>>> import numpy as np
>>> from numpy import linalg as LA
>>> np.set_printoptions(precision=2, suppress=True, linewidth=100)
>>> K = np.load("m.npy")
>>> K
array([[14., -3.,  6., -9., -3., -6., -3.],
       [-3.,  6., -2.,  3.,  1.,  2.,  1.],
       [ 6., -2.,  9., -6., -2., -4., -2.],
       [-9.,  3., -6., 14.,  3.,  6.,  3.],
       [-3.,  1., -2.,  3.,  6.,  2.,  1.],
       [-6.,  2., -4.,  6.,  2.,  9.,  2.],
       [-3.,  1., -2.,  3.,  1.,  2.,  6.]])
>>> out = K[0, 0] * K[1:] - np.outer(K[1:, 0], K[0])
>>> out
array([[  0.,  75., -10.,  15.,   5.,  10.,   5.],
       [  0., -10.,  90., -30., -10., -20., -10.],
       [  0.,  15., -30., 115.,  15.,  30.,  15.],
       [  0.,   5., -10.,  15.,  75.,  10.,   5.],
       [  0.,  10., -20.,  30.,  10.,  90.,  10.],
       [  0.,   5., -10.,  15.,   5.,  10.,  75.]])
>>> LA.matrix_rank(out), LA.matrix_rank(K)
(np.int64(6), np.int64(7))
>>> x = np.array([-1, 1, 1, 0, 1, 1, 0])
>>> h1 = np.maximum(out @ x, 0)
>>> out.T @ h1
array([   0., 7300.,  100., 7200., 7300., 9700., 2400.])
>>> np.tanh(out @ x)
array([1., 1., 1., 1., 1., 1.])
>>> np.maximum(out @ (3 * x), 0)
array([240., 150.,  90., 240., 270.,  30.])
>>> out * (h1 > 1e-9)[:, None]
array([[  0.,  75., -10.,  15.,   5.,  10.,   5.],
       [  0., -10.,  90., -30., -10., -20., -10.],
       [  0.,  15., -30., 115.,  15.,  30.,  15.],
       [  0.,   5., -10.,  15.,  75.,  10.,   5.],
       [  0.,  10., -20.,  30.,  10.,  90.,  10.],
       [  0.,   5., -10.,  15.,   5.,  10.,  75.]])
>>> np.maximum(out @ x, 0) - np.maximum(-out @ x, 0)
array([80., 50., 30., 80., 90., 10.])
>>> h1
array([80., 50., 30., 80., 90., 10.])
>>> np.flatnonzero(h1 > 1e-9)
array([0, 1, 2, 3, 4, 5])
